$ python -q
>>> import numpy as np
>>> import numpy.linalg as la
>>> np.set_printoptions(suppress=True, linewidth=160)
>>> rng = np.random.default_rng(8021)
>>> m1 = np.eye(4, dtype=int)[rng.permutation(4)] * np.array([-1, -1, -2, 1])
>>> m1
array([[ 0,  0,  0,  1],
       [-1,  0,  0,  0],
       [ 0,  0, -2,  0],
       [ 0, -1,  0,  0]])
>>> # 2 blocks once reordered
>>> (la.matrix_power((m1 != 0) + (m1.T != 0) + np.eye(4), 4) > 0).astype(int)
array([[1, 1, 0, 1],
       [1, 1, 0, 1],
       [0, 0, 1, 0],
       [1, 1, 0, 1]])
>>> np.einsum("ii->", m1)
np.int64(-2)
>>> np.round(la.eigvals(m1), 2)
array([-0.5+0.87j, -0.5-0.87j,  1. +0.j  , -2. +0.j  ])
>>> np.kron(np.eye(2, dtype=int), m1)
array([[ 0,  0,  0,  1,  0,  0,  0,  0],
       [-1,  0,  0,  0,  0,  0,  0,  0],
       [ 0,  0, -2,  0,  0,  0,  0,  0],
       [ 0, -1,  0,  0,  0,  0,  0,  0],
       [ 0,  0,  0,  0,  0,  0,  0,  1],
       [ 0,  0,  0,  0, -1,  0,  0,  0],
       [ 0,  0,  0,  0,  0,  0, -2,  0],
       [ 0,  0,  0,  0,  0, -1,  0,  0]])
>>> vec = np.array([1, -9, -3, 6])
>>> m1 @ np.eye(4)[3]
array([1., 0., 0., 0.])
>>> la.norm(m1 @ vec) <= la.norm(m1, 2) * la.norm(vec) + 1e-9
np.True_
>>> m1 @ np.ones(4)
array([ 1., -1., -2., -1.])
>>> np.einsum("ij,j->i", m1, vec)
array([ 6, -1,  6,  9])
>>> m1.T @ m1
array([[1, 0, 0, 0],
       [0, 1, 0, 0],
       [0, 0, 4, 0],
       [0, 0, 0, 1]])
>>> m1 @ m1.T
array([[1, 0, 0, 0],
       [0, 1, 0, 0],
       [0, 0, 4, 0],
       [0, 0, 0, 1]])
>>> m1[:, 0] @ m1[:, 1]
np.int64(0)
>>> E = np.array([[2, 0, 3, 0], [0, 0, 3, 0], [0, 0, 0, 3], [0, 0, 0, 3]])
>>> np.round(E @ la.pinv(E) @ E, 2) + 0
array([[2., 0., 3., 0.],
       [0., 0., 3., 0.],
       [0., 0., 0., 3.],
       [0., 0., 0., 3.]])
>>> la.lstsq(E[:-1].T, E[-1])[2]
np.int32(3)
>>> np.unique(E.round(6), axis=0).shape
(3, 4)
>>> np.allclose(E[:-1].T @ la.lstsq(E[:-1].T, E[-1])[0], E[-1])
True
>>> rk = la.matrix_rank(E)
>>> rk
np.int64(3)
>>> ns = la.svd(E)[2][rk:].T
>>> la.matrix_rank(E.T @ E), la.matrix_rank(E @ E.T)
(np.int64(3), np.int64(3))
>>> ns[:, 0] / ns[np.abs(ns[:, 0]).round(6).argmax(), 0]
array([0., 1., 0., 0.])
>>> ns.shape
(4, 1)
>>> [int(la.matrix_rank(np.delete(E, i, axis=0))) for i in range(4)]
[2, 2, 3, 3]
>>> U, sv, vt = la.svd(E)
>>> evecs = vt[:(sv > 1e-8).sum()]
>>> vec = E[3] + -1 * E[0] + rng.integers(2) * np.eye(4)[1]
>>> vec
array([-2.,  0., -3.,  3.])
>>> np.allclose(evecs.T @ evecs @ vec, vec)
True
>>> round(float(la.norm(vec - evecs.T @ evecs @ vec)), 2)
0.0
>>> feats = np.array([[15.0, -8.0, 12.0], [-8.0, 3.0, -6.0], [12.0, -6.0, 8.0]])
>>> feats
array([[15., -8., 12.],
       [-8.,  3., -6.],
       [12., -6.,  8.]])
>>> np.round(np.abs(la.svd(feats)[2][-1]), 2)
array([0.67, 0.41, 0.62])
>>> blk = np.stack([m1, 4 * m1, m1[::-1]])
>>> blk.sum(axis=0)
array([[  0,  -1,   0,   5],
       [ -5,   0,  -2,   0],
       [ -1,   0, -10,   0],
       [  0,  -5,   0,   1]])
>>> blk.shape
(3, 4, 4)
>>> (blk @ m1.T).shape
(3, 4, 4)
>>> blk = np.stack([feats, 2 * feats, feats[::-1]])
>>> blk.sum(axis=0)
array([[ 57., -30.,  44.],
       [-32.,  12., -24.],
       [ 51., -26.,  36.]])
>>> np.round(la.norm(blk, axis=(1, 2)), 2)
array([28.04, 56.07, 28.04])
>>> np.einsum("bij,cij->bc", blk, blk)
array([[ 786., 1572.,  757.],
       [1572., 3144., 1514.],
       [ 757., 1514.,  786.]])
>>> la.matrix_rank(blk.reshape(3, -1))
np.int64(2)
>>> blk.shape
(3, 3, 3)
>>> la.matrix_power(E - np.diag(np.diag(E)), 4)
array([[0, 0, 0, 0],
       [0, 0, 0, 0],
       [0, 0, 0, 0],
       [0, 0, 0, 0]])
>>> la.matrix_rank(E - E[0, 0] * np.eye(4))
np.int64(3)
